$ python -q
>>> import numpy as np
>>> from numpy import linalg as LA
>>> np.set_printoptions(precision=1, suppress=True, linewidth=120)
>>> rnd = lambda a: np.round(a, 1) + 0
>>> X = np.loadtxt("run17.csv", delimiter=",")
>>> print(X)
[[ 12.8  -3.8  11.   -1.    3.7  12.1]
 [ 13.6  -4.8   7.4  -1.4   3.5  11.6]
 [ 13.7  -5.9   9.4  -0.4   4.1  13.2]
 [ 13.   -4.8   8.6   1.1   5.7  11.7]
 [ -4.7  -3.4  14.1 -17.1  11.   -1.5]
 [ 13.   -6.1   9.5  -1.    4.2  13. ]
 [ -0.3  -3.8  15.2 -14.4   9.5  -2.8]
 [ -2.1  -3.7  14.9 -14.7  10.6  -2.7]
 [ -1.7  -2.4  12.7 -15.7   8.8  -2.6]
 [ -2.8  -4.4  15.3 -14.5  10.7  -2.3]
 [ -3.6  -1.4  17.5 -14.3  11.1  -3.5]
 [ -3.4  -1.6  15.1 -13.8   9.9  -2.4]
 [ 11.4  -5.2   9.6   1.    4.4  12.4]
 [ -4.   -3.2  16.7 -16.    9.8  -1.8]
 [ -3.3  -1.7  12.9 -16.6   9.8  -1.2]
 [ -3.2  -3.4  14.5 -14.1   9.5  -2.1]
 [ 13.8  -3.5   8.6  -0.6   3.4  10.8]
 [ 13.   -4.7   9.6  -0.1   2.6  11.6]
 [ 12.7  -6.4  10.8   0.9   4.3  11.7]
 [ -3.3  -2.4  15.6 -16.4   9.6  -1.8]
 [ -3.4  -4.9  14.1 -15.9  11.6  -0.8]
 [ -2.9  -3.2  15.  -15.1  10.2  -1.9]
 [ -3.   -3.6  14.  -15.4   9.9  -3.8]
 [ -2.7  -1.2  17.5 -15.1  11.6  -1.2]
 [ -2.6  -3.5  15.1 -14.7  10.   -2.7]
 [ 11.3  -7.7   9.4   0.3   4.1  11. ]
 [ -3.3  -4.1  13.7 -14.4  13.   -3.7]
 [ 13.8  -5.1   9.3   0.9   3.4  10.5]
 [ 11.6  -3.4   8.1  -0.3   3.2  11.1]
 [ -4.3   0.   14.5 -14.6  10.1  -1.5]]
>>> basis = X[[19, 6]].astype(float)
>>> for _ in range(5):
...     lab = LA.norm(X[:, None] - basis, axis=-1).argmin(axis=1)
...     basis = np.array([X[lab == j].mean(axis=0) for j in range(2)])
... 
>>> print(lab)
[1 1 1 1 0 1 0 0 0 0 0 0 1 0 0 0 1 1 1 0 0 0 0 0 0 1 0 1 1 0]
>>> print(rnd(basis[1] - basis[0]))
[15.8 -2.2 -5.6 15.1 -6.5 14. ]
>>> print(np.bincount(lab))
[18 12]
>>> x0 = np.array([-1, -1, 3, 0, 1, -3])
>>> a = np.maximum(X @ x0, 0)
>>> print(rnd(X.T @ a))
[ -3704.8  -3532.3  18270.5 -18445.8  12688.3  -2768.4]
>>> Ac = X - X.mean(axis=0)
>>> left, sig, VT = LA.svd(Ac, full_matrices=False)
>>> print(np.abs(left[:, 0]).argmax())
2
>>> print(np.abs(VT[0]).argmax())
0
>>> print(rnd(VT[0] * np.sign(VT[0, np.abs(VT[0]).argmax()])))
[ 0.6 -0.1 -0.2  0.6 -0.2  0.5]
>>> print(rnd(sig ** 2 / (sig ** 2).sum()))
[1. 0. 0. 0. 0. 0.]
>>> print(rnd(np.abs(VT[-1])))
[0.6 0.2 0.  0.3 0.7 0. ]
>>> print((np.sign(left[:, 0]) == np.sign(left[0, 0])).astype(int))
[1 1 1 1 0 1 0 0 0 0 0 0 1 0 0 0 1 1 1 0 0 0 0 0 0 1 0 1 1 0]
>>> print(rnd((sig ** 2).sum() ** 2 / (sig ** 4).sum()))
1.1
>>> G = X.T @ X
>>> print(rnd(np.diag(G)))
[2160.1  509.2 5076.1 4158.  2141.1 1760.5]
>>> print(rnd(LA.svd(X, compute_uv=False) ** 2))
[11110.4  4560.7    48.     40.4    27.3    18.3]
>>> print(rnd(LA.eigvalsh(G)[::-1]))
[11110.4  4560.7    48.     40.4    27.3    18.3]
>>> print(np.allclose(G, G.T))
True
>>> print(rnd(np.trace(G)), rnd((X ** 2).sum()))
15805.1 15805.1
>>> x0 = np.array([5, -4, -4, -7, 1, 5])
>>> rhs = X @ x0
>>> print(rnd(LA.solve(X.T @ X, X.T @ rhs)))
[ 5. -4. -4. -7.  1.  5.]
>>> print(rnd(LA.pinv(X) @ X))
[[1. 0. 0. 0. 0. 0.]
 [0. 1. 0. 0. 0. 0.]
 [0. 0. 1. 0. 0. 0.]
 [0. 0. 0. 1. 0. 0.]
 [0. 0. 0. 0. 1. 0.]
 [0. 0. 0. 0. 0. 1.]]
>>> print(rnd(LA.lstsq(X, rhs)[0]))
[ 5. -4. -4. -7.  1.  5.]
>>> rng = np.random.default_rng(947560)
>>> rhs = rhs + 0.3 * rng.normal(size=30)
>>> print(rnd(rhs))
[106.8 128.9 127.4 106.4  56.9 127.3  49.3  45.2  55.8  42.4  11.6  23.3  98.8  38.6  58.5  37.  110.1 106.7 101.9
  46.3  65.7  44.6  41.6  32.8  40.1 106.7  40.3 101.3 100.2  24.8]
>>> b, *_ = LA.lstsq(X, rhs)
>>> print(rnd(b))
[ 5. -4. -4. -7.  1.  5.]
>>> print(rnd(X.T @ (rhs - X @ b)))
[0. 0. 0. 0. 0. 0.]
>>> print(rnd(LA.norm(rhs - X @ b)))
1.6
